$ python -q
>>> import numpy as np
>>> np.set_printoptions(precision=2, suppress=True, linewidth=160)
>>> K = np.loadtxt("m.csv", delimiter=",")
>>> K
array([[ -1.,  -2.,   1.,   0.,  -1.,  -2.,   2.,   1.,   2.],
       [ -1.,  -2.,   0.,  -2.,   1.,  -4.,   1.,  -1.,   3.],
       [ -3.,  -1.,   0.,  -1.,  -1.,  -5.,   0.,  -3.,   1.],
       [ -1.,  -3.,   1.,   1.,   0.,  -4.,   2.,  -5.,   0.],
       [  1.,  -4.,   1.,   3.,  -2.,  -4.,   3.,  -3.,  -2.],
       [  0.,  -6.,   1.,   4.,  -1.,  -3.,   5.,  -2.,  -4.],
       [ -2.,  -8.,   3.,   3.,  -3.,  -2.,   6.,  -4.,  -4.],
       [ -1.,  -7.,   3.,   2.,  -3.,  -1.,   4.,  -4.,  -6.],
       [ -3.,  -8.,   4.,   1.,  -1.,   0.,   6.,  -6.,  -4.],
       [ -1.,  -7.,   5.,   2.,  -3.,   0.,   6.,  -8.,  -6.],
       [ -2.,  -5.,   3.,   2.,  -1.,  -2.,   8.,  -6.,  -4.],
       [  0.,  -7.,   1.,   0.,  -3.,  -2.,   7.,  -7.,  -6.],
       [  2.,  -9.,   1.,   0.,  -5.,   0.,   5.,  -8.,  -7.],
       [  2., -11.,   3.,   2.,  -5.,   1.,   4.,  -7.,  -7.],
       [  3., -13.,   5.,   4.,  -4.,   2.,   6.,  -7.,  -5.],
       [  1., -14.,   4.,   5.,  -3.,   3.,   6.,  -6.,  -7.],
       [  3., -12.,   2.,   4.,  -3.,   5.,   7.,  -6.,  -7.],
       [  5., -14.,   2.,   5.,  -2.,   3.,   9.,  -6.,  -5.],
       [  3., -13.,   2.,   5.,  -4.,   2.,  10.,  -4.,  -3.],
       [  1., -11.,   0.,   6.,  -3.,   3.,  11.,  -4.,  -4.],
       [  3., -10.,  -2.,   5.,  -3.,   3.,  11.,  -4.,  -6.],
       [  2., -10.,  -2.,   6.,  -4.,   3.,  13.,  -3.,  -4.],
       [  4., -12.,  -1.,   6.,  -3.,   5.,  13.,  -3.,  -3.],
       [  2., -10.,  -2.,   5.,  -2.,   5.,  14.,  -2.,  -4.],
       [  2., -10.,   0.,   4.,  -4.,   4.,  14.,  -3.,  -4.],
       [  3., -10.,  -2.,   5.,  -6.,   6.,  12.,  -1.,  -2.],
       [  4., -11.,  -3.,   3.,  -5.,   8.,  13.,  -1.,  -3.],
       [  3., -12.,  -3.,   2.,  -4.,   8.,  15.,   0.,  -3.],
       [  1., -11.,  -1.,   2.,  -2.,   6.,  13.,  -1.,  -3.],
       [  1.,  -9.,  -3.,   3.,  -4.,   4.,  11.,  -1.,  -3.],
       [  3.,  -8.,  -2.,   4.,  -5.,   4.,  11.,  -1.,  -3.],
       [  1.,  -6.,   0.,   2.,  -4.,   2.,  12.,   1.,  -2.]])
>>> dist = np.linalg.norm(K[:, None] - K[None], axis=-1)
>>> dist.shape
(32, 32)
>>> dist.mean(axis=1).argmax()
np.int64(2)
>>> dist[:5, :5]
array([[0.  , 4.36, 6.08, 6.86, 7.42],
       [4.36, 0.  , 4.47, 6.16, 8.72],
       [6.08, 4.47, 0.  , 4.9 , 7.87],
       [6.86, 6.16, 4.9 , 0.  , 4.69],
       [7.42, 8.72, 7.87, 4.69, 0.  ]])
>>> mat = np.load("sample3.npy")
>>> mat
array([[0, 0, 0, 0, 0, 1, 1, 0, 0, 1, 1, 0, 0, 1, 1],
       [0, 0, 0, 0, 0, 1, 1, 0, 0, 1, 0, 0, 0, 1, 1],
       [0, 0, 0, 1, 1, 0, 0, 1, 0, 0, 0, 1, 1, 0, 0],
       [0, 0, 1, 0, 1, 0, 0, 1, 0, 0, 0, 0, 1, 0, 0],
       [0, 0, 1, 1, 0, 0, 0, 1, 0, 0, 0, 1, 1, 0, 0],
       [1, 1, 0, 0, 0, 0, 1, 0, 1, 1, 1, 0, 0, 1, 1],
       [1, 1, 0, 0, 0, 1, 0, 0, 0, 1, 1, 0, 0, 1, 1],
       [0, 0, 1, 1, 1, 0, 0, 0, 0, 0, 0, 1, 1, 0, 0],
       [0, 0, 0, 0, 0, 1, 0, 0, 0, 1, 1, 0, 0, 0, 1],
       [1, 1, 0, 0, 0, 1, 1, 0, 1, 0, 1, 0, 0, 0, 1],
       [1, 0, 0, 0, 0, 1, 1, 0, 1, 1, 0, 0, 0, 1, 1],
       [0, 0, 1, 0, 1, 0, 0, 1, 0, 0, 0, 0, 1, 0, 0],
       [0, 0, 1, 1, 1, 0, 0, 1, 0, 0, 0, 1, 0, 0, 0],
       [1, 1, 0, 0, 0, 1, 1, 0, 0, 0, 1, 0, 0, 0, 1],
       [1, 1, 0, 0, 0, 1, 1, 0, 1, 1, 1, 0, 0, 1, 0]])
>>> np.linalg.cond(mat) > 100
np.True_
>>> round(np.linalg.norm(mat, 2) / np.linalg.norm(mat), 2)
np.float64(0.72)
>>> evals, evecs = np.linalg.eigh(mat)
>>> np.round(np.abs(evecs[:, -1]), 2) + 0
array([0.32, 0.27, 0.  , 0.  , 0.  , 0.39, 0.36, 0.  , 0.22, 0.35, 0.35, 0.  , 0.  , 0.31, 0.39])
>>> np.round(np.linalg.svd(mat, compute_uv=False), 2) + 0
array([6.64, 4.7 , 2.28, 1.87, 1.7 , 1.46, 1.  , 1.  , 1.  , 1.  , 1.  , 0.94, 0.34, 0.31, 0.  ])
>>> np.abs(evecs[:, -1]).round(6).argmax()
np.int64(5)
>>> evals.round(2) + 0
array([-2.28, -1.87, -1.7 , -1.46, -1.  , -1.  , -1.  , -1.  , -1.  , -0.31,  0.  ,  0.34,  0.94,  4.7 ,  6.64])
>>> (evals > 1e-8).sum(), (evals < -1e-8).sum()
(np.int64(4), np.int64(10))
>>> np.linalg.eigvalsh(mat + 4 * np.eye(15))
array([ 1.72,  2.13,  2.3 ,  2.54,  3.  ,  3.  ,  3.  ,  3.  ,  3.  ,  3.69,  4.  ,  4.34,  4.94,  8.7 , 10.64])
